In [1]: import numpy as np

In [2]: import numpy.linalg as la

In [3]: np.set_printoptions(precision=2, suppress=True, linewidth=140)

In [4]: mat = np.array([[4.2, -22.28, 4.8],
   ...:     [0.64, -9.23, 1.8],
   ...:     [0.44, -8.32, 1.58],
   ...:     [0.37, -7.99, 1.5],
   ...:     [-0.35, -3.22, 0.32],
   ...:     [-0.38, -2.57, 0.17],
   ...:     [-0.36, -1.44, -0.05],
   ...:     [-0.3, -1.0, -0.11],
   ...:     [-0.23, -0.64, -0.12],
   ...:     [0.09, 0.16, 0.1],
   ...:     [0.25, 0.44, 0.42],
   ...:     [0.38, 0.84, 1.18],
   ...:     [0.32, 1.25, 1.92],
   ...:     [-0.51, 2.94, 4.05],
   ...:     [-0.6, 3.1, 4.2],
   ...:     [-1.88, 5.26, 6.01],
   ...:     [-5.92, 11.87, 9.93]])

In [5]: cen = (mat - mat.mean(axis=0)) / mat.std(axis=0)

In [6]: np.argwhere(np.abs(cen) > 2)
Out[6]: 
array([[ 0,  0],
       [ 0,  1],
       [16,  0],
       [16,  2]])

In [7]: b = la.lstsq(np.delete(cen, 1, axis=1), cen[:, 1])[0]

In [8]: np.round(1 - np.var(cen[:, 1] - np.delete(cen, 1, axis=1) @ b), 2)
Out[8]: np.float64(0.77)

In [9]: D = la.norm(mat[:, None] - mat[None], axis=-1)

In [10]: np.unravel_index(D.round(6).argmax(), D.shape)
Out[10]: (np.int64(0), np.int64(16))

In [11]: la.matrix_rank(D ** 2)
Out[11]: np.int64(5)

In [12]: D[5].round(6).argsort(kind="stable")[:4]
Out[12]: array([5, 4, 6, 7])

In [13]: np.flatnonzero(D[5] < D.mean() / 2)
Out[13]: array([ 4,  5,  6,  7,  8,  9, 10, 11])

In [14]: D.shape
Out[14]: (17, 17)

In [15]: D[:5, :5]
Out[15]: 
array([[ 0.  , 13.86, 14.81, 15.16, 20.1 ],
       [13.86,  0.  ,  0.96,  1.3 ,  6.27],
       [14.81,  0.96,  0.  ,  0.35,  5.31],
       [15.16,  1.3 ,  0.35,  0.  ,  4.97],
       [20.1 ,  6.27,  5.31,  4.97,  0.  ]])

In [16]: m1 = np.load("case8.npy")

In [17]: m1
Out[17]: 
array([[ 1.72, -0.87,  0.09, -0.54],
       [ 0.  ,  1.02, -0.37, -1.68],
       [-0.2 ,  0.05,  1.95, -0.4 ],
       [-1.01, -1.49, -0.24, -0.85]])

In [18]: rng = np.random.default_rng(67470)

In [19]: z = rng.permutation(4)

In [20]: z
Out[20]: array([2, 1, 3, 0])

In [21]: Y = m1[z][:, z]

In [22]: np.allclose(Y, m1)
Out[22]: False

In [23]: round(float(la.det(Y)), 2), np.round(la.det(m1[z]), 2)
Out[23]: (-16.0, np.float64(-16.0))

In [24]: np.diag(Y)
Out[24]: array([ 1.95,  1.02, -0.85,  1.72])

In [25]: Y
Out[25]: 
array([[ 1.95,  0.05, -0.4 , -0.2 ],
       [-0.37,  1.02, -1.68,  0.  ],
       [-0.24, -1.49, -0.85, -1.01],
       [ 0.09, -0.87, -0.54,  1.72]])
